% ipython --no-banner

In [1]: import numpy as np

In [2]: from numpy import linalg as LA

In [3]: np.set_printoptions(suppress=True, linewidth=160)

In [4]: J = np.array([[0, 2, 2], [0, 0, 0], [0, 0, 0], [3, 0, 0], [0, 3, 1]])

In [5]: # row 2 repeats row 1

In [6]: x = np.array([3, 1, 3])

In [7]: h = np.maximum(J @ x, 0)

In [8]: print(h)
[8 0 0 9 6]

In [9]: print(J.T @ h)
[27 34 22]

In [10]: print(np.flatnonzero(h > 1e-9))
[0 3 4]

In [11]: print(np.round(np.tanh(J @ x), 2))
[1. 0. 0. 1. 1.]

In [12]: print(J * (h > 1e-9)[:, None])
[[0 2 2]
 [0 0 0]
 [0 0 0]
 [3 0 0]
 [0 3 1]]

In [13]: print(np.maximum(J @ (3 * x), 0))
[24  0  0 27 18]

In [14]: def softmax(z):
    ...:     e = np.exp(z - z.max(axis=-1, keepdims=True))
    ...:     return e / e.sum(axis=-1, keepdims=True)
    ...: 

In [15]: print(np.round(softmax(J[1] + 2), 2))
[0.33 0.33 0.33]

In [16]: print(np.round(softmax(J).sum(axis=1), 2))
[1. 1. 1. 1. 1.]

In [17]: print(np.round(softmax(J[1]), 2))
[0.33 0.33 0.33]

In [18]: scores = J @ J.T / np.sqrt(3)

In [19]: print(np.round(softmax(scores), 2) + 0)
[[0.49 0.   0.   0.   0.49]
 [0.2  0.2  0.2  0.2  0.2 ]
 [0.2  0.2  0.2  0.2  0.2 ]
 [0.01 0.01 0.01 0.98 0.01]
 [0.24 0.   0.   0.   0.76]]

In [20]: print(np.round(softmax(scores + np.triu(np.full(scores.shape, -np.inf), 1)), 2) + 0)
[[1.   0.   0.   0.   0.  ]
 [0.5  0.5  0.   0.   0.  ]
 [0.33 0.33 0.33 0.   0.  ]
 [0.01 0.01 0.01 0.98 0.  ]
 [0.24 0.   0.   0.   0.76]]

In [21]: print(np.round(softmax(scores)[1] @ J, 2))
[0.6 1.  0.6]

In [22]: data = np.load("test16.npy")

In [23]: print(data)
[[-3  0  0  0  0]
 [ 0 -2  0  0  0]
 [ 0  0  2  0  0]
 [ 0  0  0 -1  0]
 [ 0  0  0  0 -1]]

In [24]: # triangular

In [25]: vals, V = LA.eigh(data)

In [26]: print(np.round(LA.eigvalsh(data @ data), 2))
[1. 1. 4. 4. 9.]

In [27]: print(vals.sum(), np.trace(data))
-5.0 -5

In [28]: print(np.unique(vals.round(6) + 0, return_counts=True)[1])
[1 1 2 1]

In [29]: print(vals)
[-3. -2. -1. -1.  2.]

In [30]: x = np.array([-2, -3, 1])

In [31]: rhs = J @ x

In [32]: print(np.round(LA.lstsq(J, rhs)[0], 2))
[-2. -3.  1.]

In [33]: rng = np.random.default_rng(10)

In [34]: rhs = rhs + 0.1 * rng.normal(size=5)

In [35]: print(rhs.round(2))
[-4.11 -0.07 -0.08 -5.97 -8.02]

In [36]: coef, *_ = LA.lstsq(J, rhs)

In [37]: print(coef.round(2))
[-1.99 -2.98  0.93]

In [38]: print(np.round(J.T @ (rhs - J @ coef), 2) + 0)
[0. 0. 0.]

In [39]: print([round(float(LA.norm(LA.solve(J.T @ J + lam * np.eye(3), J.T @ rhs))), 2) for lam in (0, 1, 10, 100)])
[3.71, 2.91, 1.65, 0.35]

In [40]: vals, V = LA.eig(data)

In [41]: print(vals)
[-3. -2.  2. -1. -1.]

In [42]: print(np.round(np.sort(LA.eigvals(LA.inv(data))), 2))
[-1.   -1.   -0.5  -0.33  0.5 ]

In [43]: hat = np.triu(np.array([[-4, -5, -6, -4, 4],
    ...:     [-7, 5, 3, -1, 3],
    ...:     [1, -8, 4, 8, 1],
    ...:     [-8, -7, 6, -9, -7],
    ...:     [2, -5, 3, -5, 7]]), 1) + np.eye(5)

In [44]: out = hat @ data @ LA.inv(hat)

In [45]: print(np.poly(out))
[  1.   5.   3. -17. -28. -12.]

In [46]: print(out)
[[  -3.   -5.  -15.  107.  787.]
 [   0.   -2.   12.  -97. -688.]
 [   0.    0.    2.  -24. -171.]
 [   0.    0.    0.   -1.    0.]
 [   0.    0.    0.    0.   -1.]]

In [47]: print(hat @ data - data @ hat)
[[  0.  -5. -30.  -8.   8.]
 [  0.   0.  12.  -1.   3.]
 [  0.   0.   0. -24.  -3.]
 [  0.   0.   0.   0.   0.]
 [  0.   0.   0.   0.   0.]]

In [48]: Q = data.astype(float).copy()

In [49]: for j in range(5):
    ...:     Q[:, j] -= Q[:, :j] @ (Q[:, :j].T @ Q[:, j])
    ...:     Q[:, j] /= LA.norm(Q[:, j])
    ...: 

In [50]: print(Q.T @ data)
[[3. 0. 0. 0. 0.]
 [0. 2. 0. 0. 0.]
 [0. 0. 2. 0. 0.]
 [0. 0. 0. 1. 0.]
 [0. 0. 0. 0. 1.]]

In [51]: W0 = np.eye(4, dtype=int)[rng.permutation(4)]

In [52]: print(W0)
[[0 1 0 0]
 [1 0 0 0]
 [0 0 1 0]
 [0 0 0 1]]

In [53]: vals, V = LA.eigh(W0)

In [54]: print(np.unique(vals.round(6) + 0, return_counts=True)[1])
[1 3]

In [55]: print((vals > 1e-8).sum(), (vals < -1e-8).sum())
3 1

In [56]: print(np.round(LA.eigvalsh(W0 @ W0), 2))
[1. 1. 1. 1.]

In [57]: print(vals)
[-1.  1.  1.  1.]

In [58]: print(np.round(np.sort(LA.eigvals(W0).real), 2))
[-1.  1.  1.  1.]

In [59]: print((LA.matrix_power((W0 != 0) + (W0.T != 0) + np.eye(4), 4) > 0).astype(int))
[[1 1 0 0]
 [1 1 0 0]
 [0 0 1 0]
 [0 0 0 1]]

In [60]: print(round(float(LA.det(W0)), 2))
-1.0

In [61]: arr = np.array([[-1, 0, -1, 3, -2],
    ...:     [-7, 2, 1, 6, 9],
    ...:     [-3, -5, -7, -8, 7],
    ...:     [-9, -2, -1, 5, 0],
    ...:     [-4, -5, 1, -6, -6]])

In [62]: print(arr)
[[-1  0 -1  3 -2]
 [-7  2  1  6  9]
 [-3 -5 -7 -8  7]
 [-9 -2 -1  5  0]
 [-4 -5  1 -6 -6]]

In [63]: z = rng.permutation(5)

In [64]: print(z)
[1 3 0 4 2]

In [65]: out = arr[z][:, z]

In [66]: print(np.allclose(out, arr))
False

In [67]: print(out)
[[ 2  6 -7  9  1]
 [-2  5 -9  0 -1]
 [ 0  3 -1 -2 -1]
 [-5 -6 -4 -6  1]
 [-5 -8 -3  7 -7]]

In [68]: out = np.array([[0, 1], [0, 1]])

In [69]: Z = np.kron(out, arr)

In [70]: print(LA.matrix_rank(Z))
5

In [71]: print(Z.shape)
(10, 10)

In [72]: x = np.array([-2, 1, -3, 1, -1])

In [73]: rhs = arr @ x

In [74]: coef, lr = np.zeros(5), 1 / LA.norm(arr, 2) ** 2

In [75]: for i in range(60):
    ...:     coef -= lr * arr.T @ (arr @ coef - rhs)
    ...:     if i % 10 == 0: print(i, round(LA.norm(arr @ coef - rhs), 2))
    ...: 
0 13.21
10 5.28
20 2.61
30 1.29
40 0.64
50 0.32

In [76]: print(coef.round(2))
[-1.29 -0.78 -2.37  1.68 -0.57]

In [77]: out = arr / np.sqrt((arr ** 2).mean(axis=1, keepdims=True))

In [78]: print(LA.matrix_rank(arr - arr.mean(axis=1, keepdims=True)))
4
